% ipython --no-banner

In [1]: import numpy as np

In [2]: from numpy import linalg as LA

In [3]: np.set_printoptions(suppress=True, linewidth=140)

In [4]: J = np.load("x.npy")

In [5]: J
Out[5]: 
array([[-3, -2,  2],
       [ 5, -1, -3],
       [-1, -1,  6]])

In [6]: O, r_ = LA.qr(J)

In [7]: np.round(O @ r_, 2)
Out[7]: 
array([[-3., -2.,  2.],
       [ 5., -1., -3.],
       [-1., -1.,  6.]])

In [8]: print(round(float(abs(r_[0, 0])), 2), round(float(LA.norm(J[:, 0])), 2))
5.92 5.92

In [9]: print(np.allclose(r_.T @ r_, J.T @ J))
True

In [10]: vec = np.array([1, 0, 1])

In [11]: target = J @ vec

In [12]: target
Out[12]: array([-1,  2,  5])

In [13]: np.round(LA.solve(J.T, J[1]), 2) + 0
Out[13]: array([0., 1., 0.])

In [14]: print(np.round(LA.solve(J, target + J[:, 1]), 2))
[1. 1. 1.]

In [15]: np.round(LA.solve(J, J[:, 0]), 2) + 0
Out[15]: array([1., 0., 0.])

In [16]: np.round(LA.solve(J, target), 2) + 0
Out[16]: array([1., 0., 1.])

In [17]: vec = np.array([1, 2, 1])

In [18]: J * vec
Out[18]: 
array([[-3, -4,  2],
       [ 5, -2, -3],
       [-1, -2,  6]])

In [19]: np.einsum("ij,j->i", J, vec)
Out[19]: array([-5,  0,  3])

In [20]: J @ np.eye(3)[1]
Out[20]: array([-2., -1., -1.])

In [21]: vec = np.array([0, 0, 0])

In [22]: h1 = np.maximum(J @ vec, 0)

In [23]: J * (h1 > 1e-9)[:, None]
Out[23]: 
array([[0, 0, 0],
       [0, 0, 0],
       [0, 0, 0]])

In [24]: h1
Out[24]: array([0, 0, 0])

In [25]: print(np.tanh(J @ vec))
[0. 0. 0.]

In [26]: J.T @ h1
Out[26]: array([0, 0, 0])

In [27]: np.maximum(J @ vec, 0) - np.maximum(-J @ vec, 0)
Out[27]: array([0, 0, 0])

In [28]: r0 = np.array([0, 3, 3, -1, -2, -1, 0, 3])

In [29]: K = np.array([np.roll(r0, i) for i in range(8)])

In [30]: print(K)
[[ 0  3  3 -1 -2 -1  0  3]
 [ 3  0  3  3 -1 -2 -1  0]
 [ 0  3  0  3  3 -1 -2 -1]
 [-1  0  3  0  3  3 -1 -2]
 [-2 -1  0  3  0  3  3 -1]
 [-1 -2 -1  0  3  0  3  3]
 [ 3 -1 -2 -1  0  3  0  3]
 [ 3  3 -1 -2 -1  0  3  0]]

In [31]: vec = np.array([-1, 2, -2, 1, -2, 2, 0, -2])

In [32]: target = K @ vec

In [33]: print(target)
[ -5  -8   3  -1  11 -13  -2   5]

In [34]: np.round(LA.solve(K, target + K[:, 5]), 2) + 0
Out[34]: array([-1.,  2., -2.,  1., -2.,  3.,  0., -2.])

In [35]: np.round(LA.solve(K.T, K[0]), 2) + 0
Out[35]: array([1., 0., 0., 0., 0., 0., 0., 0.])

In [36]: np.round(LA.solve(K, -3 * target), 2) + 0
Out[36]: array([ 3., -6.,  6., -3.,  6., -6.,  0.,  6.])

In [37]: np.round(LA.solve(K, K[:, 7]), 2) + 0
Out[37]: array([0., 0., 0., 0., 0., 0., 0., 1.])

In [38]: M2 = K / LA.norm(K, axis=1, keepdims=True)

In [39]: G = M2 @ M2.T

In [40]: round(np.degrees(np.arccos(np.clip(G[5, 1], -1, 1))), 2)
Out[40]: np.float64(111.32)

In [41]: np.round(LA.norm(M2, axis=1), 2)
Out[41]: array([1., 1., 1., 1., 1., 1., 1., 1.])

In [42]: G.round(2)
Out[42]: 
array([[ 1.  ,  0.3 , -0.06, -0.18, -0.36, -0.18, -0.06,  0.3 ],
       [ 0.3 ,  1.  ,  0.3 , -0.06, -0.18, -0.36, -0.18, -0.06],
       [-0.06,  0.3 ,  1.  ,  0.3 , -0.06, -0.18, -0.36, -0.18],
       [-0.18, -0.06,  0.3 ,  1.  ,  0.3 , -0.06, -0.18, -0.36],
       [-0.36, -0.18, -0.06,  0.3 ,  1.  ,  0.3 , -0.06, -0.18],
       [-0.18, -0.36, -0.18, -0.06,  0.3 ,  1.  ,  0.3 , -0.06],
       [-0.06, -0.18, -0.36, -0.18, -0.06,  0.3 ,  1.  ,  0.3 ],
       [ 0.3 , -0.06, -0.18, -0.36, -0.18, -0.06,  0.3 ,  1.  ]])

In [43]: (G - 2 * np.eye(8)).round(6).argmax(axis=1)
Out[43]: array([1, 0, 1, 2, 3, 4, 5, 0])

In [44]: print((np.abs(G) > 0.9).astype(int))
[[1 0 0 0 0 0 0 0]
 [0 1 0 0 0 0 0 0]
 [0 0 1 0 0 0 0 0]
 [0 0 0 1 0 0 0 0]
 [0 0 0 0 1 0 0 0]
 [0 0 0 0 0 1 0 0]
 [0 0 0 0 0 0 1 0]
 [0 0 0 0 0 0 0 1]]

In [45]: r0 = np.array([2, 3, 1, 2, 3, 0, 3, 1])

In [46]: M2 = K + np.outer(r0, np.eye(8)[2])

In [47]: M2
Out[47]: 
array([[ 0.,  3.,  5., -1., -2., -1.,  0.,  3.],
       [ 3.,  0.,  6.,  3., -1., -2., -1.,  0.],
       [ 0.,  3.,  1.,  3.,  3., -1., -2., -1.],
       [-1.,  0.,  5.,  0.,  3.,  3., -1., -2.],
       [-2., -1.,  3.,  3.,  0.,  3.,  3., -1.],
       [-1., -2., -1.,  0.,  3.,  0.,  3.,  3.],
       [ 3., -1.,  1., -1.,  0.,  3.,  0.,  3.],
       [ 3.,  3.,  0., -2., -1.,  0.,  3.,  0.]])

In [48]: print(LA.matrix_rank(M2 - K))
1

In [49]: F = np.cumsum(np.array([[0, 2, 2, 2, 2, 0],
    ...:     [3, 2, 2, 2, 3, 3],
    ...:     [-1, -1, 2, 2, -2, 0],
    ...:     [-1, 1, -1, 0, 3, 1],
    ...:     [-3, -1, -1, 1, 0, -1],
    ...:     [0, 3, -2, 0, 3, 0],
    ...:     [2, -2, -1, 3, 3, -1],
    ...:     [2, 3, 2, 3, -3, 3],
    ...:     [0, -3, -1, -1, 0, -2],
    ...:     [-3, 1, 1, 2, 3, 3],
    ...:     [-1, 2, 1, -3, -1, 0],
    ...:     [2, -3, 2, -2, -2, 1],
    ...:     [2, 0, 0, -1, 1, -1],
    ...:     [3, -1, 3, -3, 0, 1],
    ...:     [3, -1, 2, -2, 2, 0],
    ...:     [0, 3, 3, 1, -1, 1],
    ...:     [2, -3, 1, -3, -1, 0],
    ...:     [1, -3, -3, -3, -1, 2]]), axis=0)

In [50]: print(F)
[[ 0  2  2  2  2  0]
 [ 3  4  4  4  5  3]
 [ 2  3  6  6  3  3]
 [ 1  4  5  6  6  4]
 [-2  3  4  7  6  3]
 [-2  6  2  7  9  3]
 [ 0  4  1 10 12  2]
 [ 2  7  3 13  9  5]
 [ 2  4  2 12  9  3]
 [-1  5  3 14 12  6]
 [-2  7  4 11 11  6]
 [ 0  4  6  9  9  7]
 [ 2  4  6  8 10  6]
 [ 5  3  9  5 10  7]
 [ 8  2 11  3 12  7]
 [ 8  5 14  4 11  8]
 [10  2 15  1 10  8]
 [11 -1 12 -2  9 10]]

In [51]: lab = F[:, 0] > np.median(F[:, 0])

In [52]: r0 = F[lab].mean(axis=0) - F[~lab].mean(axis=0)

In [53]: r0.round(2)
Out[53]: array([ 7.33, -1.92,  7.17, -6.25,  1.33,  3.17])

In [54]: np.round((((F - F.mean(axis=0)) @ r0 > 0) == lab).mean(), 2)
Out[54]: np.float64(0.94)

In [55]: np.argsort(-np.abs(r0).round(6), kind="stable")
Out[55]: array([0, 2, 3, 5, 1, 4])

In [56]: O, r_ = LA.qr(F)

In [57]: print(np.allclose(r_.T @ r_, F.T @ F))
True

In [58]: round(np.trace(O @ O.T), 2)
Out[58]: np.float64(6.0)

In [59]: np.round(O.T @ O, 2) + 0
Out[59]: 
array([[1., 0., 0., 0., 0., 0.],
       [0., 1., 0., 0., 0., 0.],
       [0., 0., 1., 0., 0., 0.],
       [0., 0., 0., 1., 0., 0.],
       [0., 0., 0., 0., 1., 0.],
       [0., 0., 0., 0., 0., 1.]])

In [60]: np.round(O @ r_, 2) + 0
Out[60]: 
array([[ 0.,  2.,  2.,  2.,  2.,  0.],
       [ 3.,  4.,  4.,  4.,  5.,  3.],
       [ 2.,  3.,  6.,  6.,  3.,  3.],
       [ 1.,  4.,  5.,  6.,  6.,  4.],
       [-2.,  3.,  4.,  7.,  6.,  3.],
       [-2.,  6.,  2.,  7.,  9.,  3.],
       [ 0.,  4.,  1., 10., 12.,  2.],
       [ 2.,  7.,  3., 13.,  9.,  5.],
       [ 2.,  4.,  2., 12.,  9.,  3.],
       [-1.,  5.,  3., 14., 12.,  6.],
       [-2.,  7.,  4., 11., 11.,  6.],
       [ 0.,  4.,  6.,  9.,  9.,  7.],
       [ 2.,  4.,  6.,  8., 10.,  6.],
       [ 5.,  3.,  9.,  5., 10.,  7.],
       [ 8.,  2., 11.,  3., 12.,  7.],
       [ 8.,  5., 14.,  4., 11.,  8.],
       [10.,  2., 15.,  1., 10.,  8.],
       [11., -1., 12., -2.,  9., 10.]])

In [61]: np.round(abs(r_[0, 0]), 2), round(LA.norm(F[:, 0]), 2)
Out[61]: (np.float64(20.32), np.float64(20.32))
